>>> import numpy as np
>>> np.set_printoptions(precision=3, suppress=True, linewidth=160)
>>> rnd = lambda a: np.round(a, 3) + 0
>>> J = np.load("test9.npy")
>>> J
array([[0, 1, 0, 1, 0, 1, 0],
       [1, 0, 0, 1, 1, 0, 1],
       [0, 0, 0, 0, 1, 1, 1],
       [1, 1, 0, 0, 0, 0, 0],
       [0, 1, 1, 0, 0, 0, 1],
       [1, 0, 1, 0, 0, 0, 0],
       [0, 1, 1, 0, 1, 0, 0]])
>>> rnd(np.linalg.eigvalsh(J).min())
np.float64(-1.905)
>>> [round(float(np.linalg.det(J[:i, :i])), 2) + 0 for i in range(1, 8)]
[0.0, -1.0, 0.0, 0.0, -2.0, -4.0, 10.0]
>>> left, sig, Vt = np.linalg.svd(J, full_matrices=False)
>>> rnd(np.sqrt((sig ** 2).sum())), rnd(np.linalg.norm(J))
(np.float64(4.472), np.float64(4.472))
>>> rnd(np.cumsum(sig ** 2) / np.sum(sig ** 2))
array([0.448, 0.629, 0.765, 0.88 , 0.93 , 0.967, 1.   ])
>>> rnd(Vt @ Vt.T)
array([[1., 0., 0., 0., 0., 0., 0.],
       [0., 1., 0., 0., 0., 0., 0.],
       [0., 0., 1., 0., 0., 0., 0.],
       [0., 0., 0., 1., 0., 0., 0.],
       [0., 0., 0., 0., 1., 0., 0.],
       [0., 0., 0., 0., 0., 1., 0.],
       [0., 0., 0., 0., 0., 0., 1.]])
>>> rnd(sig / sig[0])
array([1.   , 0.636, 0.55 , 0.506, 0.334, 0.288, 0.273])
>>> np.count_nonzero(J)
np.int64(20)
>>> np.unravel_index(np.abs(J).argmax(), J.shape)
(np.int64(0), np.int64(1))
>>> J.sum(axis=1)
array([3, 4, 3, 2, 3, 2, 3])
>>> rnd(np.linalg.svd(J, compute_uv=False))
array([2.993, 1.905, 1.647, 1.515, 1.   , 0.861, 0.817])
>>> rnd(np.linalg.norm(J))
np.float64(4.472)
>>> J - J[0]
array([[ 0,  0,  0,  0,  0,  0,  0],
       [ 1, -1,  0,  0,  1, -1,  1],
       [ 0, -1,  0, -1,  1,  0,  1],
       [ 1,  0,  0, -1,  0, -1,  0],
       [ 0,  0,  1, -1,  0, -1,  1],
       [ 1, -1,  1, -1,  0, -1,  0],
       [ 0,  0,  1, -1,  1, -1,  0]])
>>> J.sum(axis=0)
array([3, 4, 3, 2, 3, 2, 3])
>>> feats = np.loadtxt("x.csv", delimiter=",")
>>> rnd(feats)
array([[-0.092, -0.08 , -0.963,  0.242],
       [ 0.368, -0.858,  0.121,  0.338],
       [ 0.921,  0.37 , -0.124, -0.02 ],
       [-0.092,  0.348,  0.208,  0.909]])
>>> vec = np.array([-3, -1, -3, -1])
>>> rnd(np.sort(np.abs(np.degrees(np.angle(np.linalg.eigvals(feats))))))
array([  0.   ,  94.707,  94.707, 180.   ])
>>> rnd(np.linalg.inv(feats))
array([[-0.092,  0.368,  0.921, -0.092],
       [-0.08 , -0.858,  0.37 ,  0.348],
       [-0.963,  0.121, -0.124,  0.208],
       [ 0.242,  0.338, -0.02 ,  0.909]])
>>> 4 - np.linalg.matrix_rank(feats - np.eye(4), tol=1e-8)
np.int64(1)
>>> rnd(np.abs(np.linalg.eigvals(feats)))
array([1., 1., 1., 1.])
>>> [p for p in range(1, 25) if np.allclose(np.linalg.matrix_power(feats, p), np.eye(4))]
[]
>>> rnd(np.linalg.norm(vec)), rnd(np.linalg.norm(feats @ vec))
(np.float64(4.472), np.float64(4.472))
>>> rnd(feats.T @ (feats @ vec))
array([-3., -1., -3., -1.])
>>> rnd(feats.reshape(-1, 2))
array([[-0.092, -0.08 ],
       [-0.963,  0.242],
       [ 0.368, -0.858],
       [ 0.121,  0.338],
       [ 0.921,  0.37 ],
       [-0.124, -0.02 ],
       [-0.092,  0.348],
       [ 0.208,  0.909]])
>>> blk = feats.reshape(4, 2, -1)
>>> rnd(np.swapaxes(blk, 1, 2)[0])
array([[-0.092, -0.963],
       [-0.08 ,  0.242]])
>>> rnd(np.einsum("ihd,ihd->ih", blk, blk))
array([[0.015, 0.985],
       [0.871, 0.129],
       [0.984, 0.016],
       [0.13 , 0.87 ]])
>>> O, evecs = np.linalg.qr(feats[:, :3])[0], np.linalg.qr(feats[:, 3:])[0]
>>> sig = np.linalg.svd(O.T @ evecs, compute_uv=False)
>>> np.degrees(np.arccos(sig.clip(0, 1)))
array([90.])
>>> rnd(sig)
array([0.])
>>> arr = np.load("dump.npy")
>>> arr
array([[ 1,  1,  0,  2],
       [ 2,  2,  2,  1],
       [ 2, -1,  2, -1],
       [ 1,  1,  0,  2],
       [ 1, -2,  1,  0]])
>>> proj = arr @ np.linalg.solve(arr.T @ arr, arr.T)
>>> rnd(proj @ arr[:, 1])
array([ 1.,  2., -1.,  1., -2.])
>>> def softmax(z):
...     e = np.exp(z - z.max(axis=-1, keepdims=True))
...     return e / e.sum(axis=-1, keepdims=True)
... 
>>> rnd(softmax(arr[4] + -3))
array([0.414, 0.021, 0.414, 0.152])
>>> rnd(softmax(arr[4]))
array([0.414, 0.021, 0.414, 0.152])
>>> rnd(softmax(arr).sum(axis=1))
array([1., 1., 1., 1., 1.])
>>> scores = arr @ arr.T / np.sqrt(4)
>>> rnd(softmax(scores)[4] @ arr)
array([ 1.497, -1.346,  1.469, -0.393])
>>> softmax(scores).round(6).argmax(axis=1)
array([0, 1, 2, 0, 2])
>>> O, R = np.linalg.qr(arr)
>>> rnd(abs(R[0, 0])), rnd(np.linalg.norm(arr[:, 0]))
(np.float64(3.317), np.float64(3.317))
>>> rnd(O @ R)
array([[ 1.,  1.,  0.,  2.],
       [ 2.,  2.,  2.,  1.],
       [ 2., -1.,  2., -1.],
       [ 1.,  1.,  0.,  2.],
       [ 1., -2.,  1.,  0.]])
>>> rnd(np.abs(np.diag(R)))
array([3.317, 3.261, 1.177, 1.   ])
>>> out = np.array([[2, -2, 5], [4, 5, 1]])
>>> cent = np.kron(out, arr)
>>> np.linalg.matrix_rank(cent)
np.int64(8)
>>> cent.shape
(10, 12)
>>> rnd(np.linalg.norm(cent, 2)), rnd(np.linalg.norm(out, 2) * np.linalg.norm(arr, 2))
(np.float64(30.517), np.float64(30.517))
>>> blk = np.stack([arr, -1 * arr, arr[::-1]])
>>> blk.sum(axis=0)
array([[ 1, -2,  1,  0],
       [ 1,  1,  0,  2],
       [ 2, -1,  2, -1],
       [ 2,  2,  2,  1],
       [ 1,  1,  0,  2]])
>>> np.einsum("bij,cij->bc", blk, blk)
array([[ 41, -41,  20],
       [-41,  41, -20],
       [ 20, -20,  41]])
>>> blk.shape
(3, 5, 4)
>>> rnd(np.linalg.norm(blk, axis=(1, 2)))
array([6.403, 6.403, 6.403])
>>> W0 = np.load("layer19.npy")
>>> W0
array([[1, 0, 2],
       [0, 0, 0],
       [0, 0, 0],
       [0, 2, 2],
       [1, 1, 2],
       [1, 3, 4],
       [1, 2, 4],
       [0, 0, 0],
       [1, 1, 2],
       [0, 0, 0],
       [1, 0, 2],
       [0, 2, 2],
       [0, 0, 0],
       [0, 2, 2],
       [0, 0, 0],
       [1, 1, 2],
       [1, 1, 2],
       [1, 1, 2],
       [0, 0, 0],
       [0, 2, 2],
       [0, 0, 0],
       [0, 2, 2],
       [1, 1, 2],
       [0, 0, 0],
       [1, 1, 2],
       [0, 0, 0],
       [0, 2, 2],
       [0, 0, 0],
       [0, 2, 2],
       [0, 2, 2],
       [1, 0, 2],
       [1, 2, 4]])
>>> Xs = (W0 - W0.mean(axis=0)) / W0.std(axis=0)
>>> np.argwhere(np.abs(Xs) > 2)
array([[ 5,  1],
       [ 5,  2],
       [ 6,  2],
       [31,  2]])
>>> c = np.linalg.lstsq(np.delete(Xs, 0, axis=1), Xs[:, 0])[0]
>>> np.abs(c).argmax()
np.int64(1)
